>>> import numpy as np
>>> np.set_printoptions(precision=1, suppress=True, linewidth=140, floatmode="fixed")
>>> arr = np.loadtxt("arr.csv", delimiter=",")
>>> arr
array([[-16.3,  10.8,   0.4,  15.7,  -0.1, -16.0,  -5.5,  -0.7,  -9.2,   8.6, -16.9],
       [-15.3,  10.0,  -0.8,  15.8,   0.3, -15.1,  -3.5,   0.3, -11.7,   9.0, -16.8],
       [-15.8,   9.4,   0.0,  16.1,   0.7, -14.2,  -4.4,   0.7,  -9.6,  11.7, -15.3],
       [-15.7,  10.2,   0.2,  15.9,   0.0, -15.2,  -6.0,  -1.1,  -8.1,  11.5, -15.2],
       [-14.9,   9.0,  -1.3,  14.5,   0.6, -13.9,  -4.4,  -0.3, -10.6,   8.9, -15.5],
       [-14.5,  12.5,   0.5,  14.1,  -0.4, -14.6,  -3.9,  -0.5, -10.9,   9.9, -16.1],
       [-14.8,   9.6,   1.5,  15.4,  -1.5, -15.0,  -4.6,   0.9, -10.4,  10.4, -14.9],
       [-14.6,  11.9,  -0.6,  14.2,   1.0, -15.3,  -4.3,  -0.5,  -8.7,   8.6, -16.1],
       [-16.9,   9.3,  -1.2,  14.4,   0.8, -16.5,  -3.7,  -2.4, -10.3,   9.8, -13.8],
       [-15.8,   8.6,  -0.6,  16.7,  -0.8, -14.0,  -6.0,  -0.9,  -9.2,  10.9, -15.1],
       [-13.9,   8.5,  -1.1,  16.1,   0.6, -15.2,  -4.9,  -0.5, -11.6,  11.0, -15.4],
       [-13.0,   7.7,   1.8,  15.5,   1.0, -15.7,  -3.6,   1.4,  -8.7,   9.5, -14.9],
       [-15.9,  10.3,   0.3,  18.0,   0.4, -14.7,  -5.3,  -1.4, -10.2,   9.9, -14.7],
       [-15.2,   8.1,  -1.7,  15.3,   1.5, -14.6,  -5.8,  -0.5,  -9.8,   8.9, -15.1],
       [-13.8,   9.7,  -0.1,  15.2,   1.0, -16.3,  -5.0,  -1.2,  -9.3,   9.2, -16.4],
       [-14.1,   9.4,  -0.4,  12.4,  -0.8, -15.3,  -4.3,  -0.4,  -9.2,   9.0, -16.7],
       [-13.4,   9.7,   0.3,  14.9,   0.7, -14.9,  -5.2,  -0.4,  -9.7,   9.6, -13.6],
       [-15.8,  11.0,  -1.0,  15.1,  -0.7, -14.7,  -5.5,   0.3, -12.0,  10.0, -14.0],
       [-15.3,   9.7,   0.1,  16.6,  -0.3, -16.0,  -5.3,   0.1,  -9.8,   9.7, -14.9],
       [-15.1,  10.1,   0.4,  15.5,  -0.2, -14.8,  -3.9,   1.3,  -9.5,   9.5, -15.2],
       [-14.6,  10.5,   0.3,  14.6,  -0.2, -15.9,  -5.0,   1.9, -10.0,   9.8, -15.2],
       [-16.2,   8.8,  -0.7,  15.8,   2.3, -14.9,  -3.9,  -1.4, -10.0,   9.7, -15.0],
       [-14.7,  10.3,   0.0,  15.6,   0.4, -14.2,  -4.1,   0.8, -11.2,   9.3, -14.2],
       [-16.4,   9.8,  -0.4,  14.4,   0.6, -13.9,  -6.4,  -1.0,  -8.7,  10.4, -14.3],
       [-14.6,   9.5,   0.1,  14.7,  -1.0, -15.7,  -5.2,   1.0, -10.6,  10.6, -15.4],
       [-13.1,   9.5,  -1.2,  15.3,   0.5, -14.8,  -5.9,   1.6, -10.9,   9.3, -16.1],
       [-12.6,  11.0,  -0.8,  15.8,   1.0, -14.0,  -5.3,   1.3,  -9.3,   9.8, -14.8],
       [-14.7,   9.9,   2.1,  17.9,   0.0, -15.9,  -7.3,   0.6, -10.8,   9.2, -15.2],
       [-15.9,  10.2,   0.0,  15.4,  -0.2, -14.4,  -4.3,   0.7,  -9.2,  10.1, -15.5],
       [-15.7,  10.5,   0.2,  15.0,  -0.4, -15.0,  -5.0,   0.8, -10.6,  10.0, -15.2],
       [-16.6,   8.0,  -0.3,  14.3,  -1.2, -14.6,  -3.7,   1.0,  -9.1,   9.4, -12.6],
       [-15.8,  10.5,  -0.3,  14.1,  -1.1, -15.0,  -5.3,   0.7,  -9.0,   9.5, -13.6],
       [-13.4,  11.2,   1.0,  14.4,  -1.1, -14.1,  -5.5,   1.0, -11.0,  10.7, -13.5],
       [-16.0,   9.7,  -2.2,  14.8,  -2.0, -15.2,  -5.8,  -1.1, -11.1,  10.0, -14.7],
       [-15.4,   8.8,  -0.1,  15.2,  -0.1, -16.0,  -5.5,  -0.8, -10.2,  10.5, -15.5],
       [-14.2,  10.4,  -0.1,  16.0,   0.2, -15.0,  -2.2,  -0.4, -10.1,   9.9, -14.8]])
>>> basis = arr[[7, 27]].astype(float)
>>> for _ in range(7):
...     z = np.linalg.norm(arr[:, None] - basis, axis=-1).argmin(axis=1)
...     basis = np.array([arr[z == j].mean(axis=0) for j in range(2)])
... 
>>> z
array([0, 0, 1, 1, 0, 0, 1, 0, 0, 1, 1, 1, 1, 0, 0, 0, 0, 0, 1, 0, 0, 0, 0, 0, 1, 0, 0, 1, 0, 0, 0, 0, 1, 0, 1, 0])
>>> print(np.round(basis[1] - basis[0], 1) + 0)
[ 0.2 -0.6  0.9  1.1 -0.3 -0.2 -0.6  0.1  0.0  1.0  0.1]
